$ python3 -q
>>> import numpy as np
>>> import numpy.linalg as la
>>> np.set_printoptions(precision=2, suppress=True, linewidth=160)
>>> def tidy(a):
...     return np.round(a, 2) + 0
... 
>>> data = np.diag(3 * np.array([3, 3, 0, 3])) + np.array([[0, 1, 1, 0], [0, 0, 1, 2], [0, 2, 1, 2], [0, 1, 2, 0]])
>>> data
array([[9, 1, 1, 0],
       [0, 9, 1, 2],
       [0, 2, 1, 2],
       [0, 1, 2, 9]])
>>> theta = np.radians(45)
>>> R = np.eye(4)
>>> R[1, 1] = R[2, 2] = np.cos(theta)
>>> R[1, 2], R[2, 1] = -np.sin(theta), np.sin(theta)
>>> tidy(R)
array([[ 1.  ,  0.  ,  0.  ,  0.  ],
       [ 0.  ,  0.71, -0.71,  0.  ],
       [ 0.  ,  0.71,  0.71,  0.  ],
       [ 0.  ,  0.  ,  0.  ,  1.  ]])
>>> out = data @ R.T
>>> np.allclose(data @ data.T, out @ out.T)
True
>>> tidy(out)
array([[ 9.  ,  0.  ,  1.41,  0.  ],
       [ 0.  ,  5.66,  7.07,  2.  ],
       [ 0.  ,  0.71,  2.12,  2.  ],
       [ 0.  , -0.71,  2.12,  9.  ]])
>>> np.argsort(-la.norm(data, axis=0).round(6), kind="stable")[:3]
array([3, 1, 0])
>>> tidy(np.abs(la.svd(data)[2][-1]))
array([0.1 , 0.07, 0.97, 0.22])
>>> [round(float(x), 2) for x in la.svd(data, compute_uv=False)[:3]]
[11.23, 9.04, 7.49]
>>> evals, evecs = la.eig(data)
>>> tidy(np.prod(evals))
np.float64(315.0)
>>> tidy(np.sort(la.eigvals(la.inv(data))))
array([0.09, 0.11, 0.13, 2.38])
>>> tidy(evals)
array([ 9.  ,  0.42,  7.52, 11.05])
>>> tidy(np.sort(la.eigvals(data @ data)))
array([  0.18,  56.62,  81.  , 122.2 ])
>>> W0 = np.loadtxt("dump.csv", delimiter=",")
>>> tidy(W0)
array([[ 1.  ,  0.  ,  0.  ,  0.  ],
       [ 0.  ,  0.97,  0.  , -0.22],
       [ 0.  ,  0.  ,  1.  ,  0.  ],
       [ 0.  ,  0.22,  0.  ,  0.97]])
>>> out = W0 / la.norm(W0, axis=1, keepdims=True)
>>> cov = out @ out.T
>>> np.degrees(np.arccos(np.clip(cov[3, 1], -1, 1)))
np.float64(90.0)
>>> tidy(cov)
array([[1., 0., 0., 0.],
       [0., 1., 0., 0.],
       [0., 0., 1., 0.],
       [0., 0., 0., 1.]])
>>> np.argwhere(np.triu(np.abs(cov) > 0.95, 1))
array([], shape=(0, 2), dtype=int64)
>>> q, evecs = la.qr(W0[:, :1])[0], la.qr(W0[:, 1:])[0]
>>> sig = la.svd(q.T @ evecs, compute_uv=False)
>>> tidy(la.norm(q @ q.T - evecs @ evecs.T, 2))
np.float64(1.0)
>>> (sig > 0.9).sum()
np.int64(0)
>>> tidy(la.det(data.T))
np.float64(315.0)
>>> tidy(np.poly(data))
array([   1.,  -28.,  262., -854.,  315.])
>>> tidy(la.det(data[::-1]))
np.float64(315.0)
>>> tidy(la.det(2 * data)), tidy(la.det(data))
(np.float64(5040.0), np.float64(315.0))
>>> tidy(la.det(W0.T))
np.float64(1.0)
>>> tidy(np.einsum("ij,ji->", W0, W0))
np.float64(3.8)
>>> tidy(la.det(W0[::-1]))
np.float64(1.0)
>>> m1 = np.loadtxt("mat.csv", delimiter=",")
>>> m1
array([[ 0.,  0.,  0.,  0.],
       [ 0.,  0.,  0.,  2.],
       [ 0.,  0.,  0., -2.],
       [ 0.,  2., -2.,  0.]])
>>> # splits into 2 blocks
>>> evals, evecs = la.eigh(m1)
>>> vec = np.array([1, 2, 3, 1])
>>> tidy(vec @ m1 @ vec / (vec @ vec)), tidy(evals[0]), tidy(evals[-1])
(np.float64(-0.27), np.float64(-2.83), np.float64(2.83))
>>> P = np.triu(np.array([[-3, 2, 1, 2], [2, -1, 2, -1], [-2, 1, 0, -1], [-2, 2, 0, -3]]), 1) + np.eye(4)
>>> out = P @ m1 @ la.inv(P)
>>> tidy(la.det(out))
np.float64(0.0)
>>> cov = m1.T @ m1
>>> (m1 @ m1.T).shape
(4, 4)
>>> la.matrix_rank(cov)
np.int64(2)
>>> tidy(la.eigvalsh(cov)[::-1])
array([8., 8., 0., 0.])
>>> J = np.loadtxt("w.csv", delimiter=",")
>>> J
array([[ 1.02, -2.09,  2.16],
       [ 0.88, -1.97,  2.  ],
       [ 1.04, -2.1 ,  1.98],
       [ 0.97, -2.07,  2.08],
       [ 1.23, -2.02,  1.94],
       [ 1.03, -1.88,  2.  ],
       [ 1.  , -1.95,  1.91],
       [ 0.93, -2.1 ,  1.82],
       [ 1.06, -2.11,  1.96],
       [ 0.95, -2.16,  2.05],
       [ 0.9 , -1.95,  2.14],
       [ 1.19, -1.89,  2.03],
       [-0.95, -2.96,  2.1 ],
       [-0.77, -3.04,  2.1 ],
       [-1.02, -2.91,  2.2 ],
       [-0.92, -3.02,  1.98],
       [-0.91, -3.06,  2.13],
       [-1.13, -2.91,  2.04],
       [-0.78, -2.92,  2.01],
       [-1.06, -2.93,  2.15],
       [-1.15, -2.95,  1.9 ],
       [-0.98, -2.84,  1.97],
       [-0.89, -3.08,  1.91],
       [-0.97, -3.  ,  1.85]])
>>> cen = (J - J.mean(axis=0)) / J.std(axis=0)
>>> np.argwhere(np.abs(cen) > 2)
array([], shape=(0, 2), dtype=int64)
>>> coef = la.lstsq(np.delete(cen, 1, axis=1), cen[:, 1])[0]
>>> np.abs(coef).argmax()
np.int64(0)
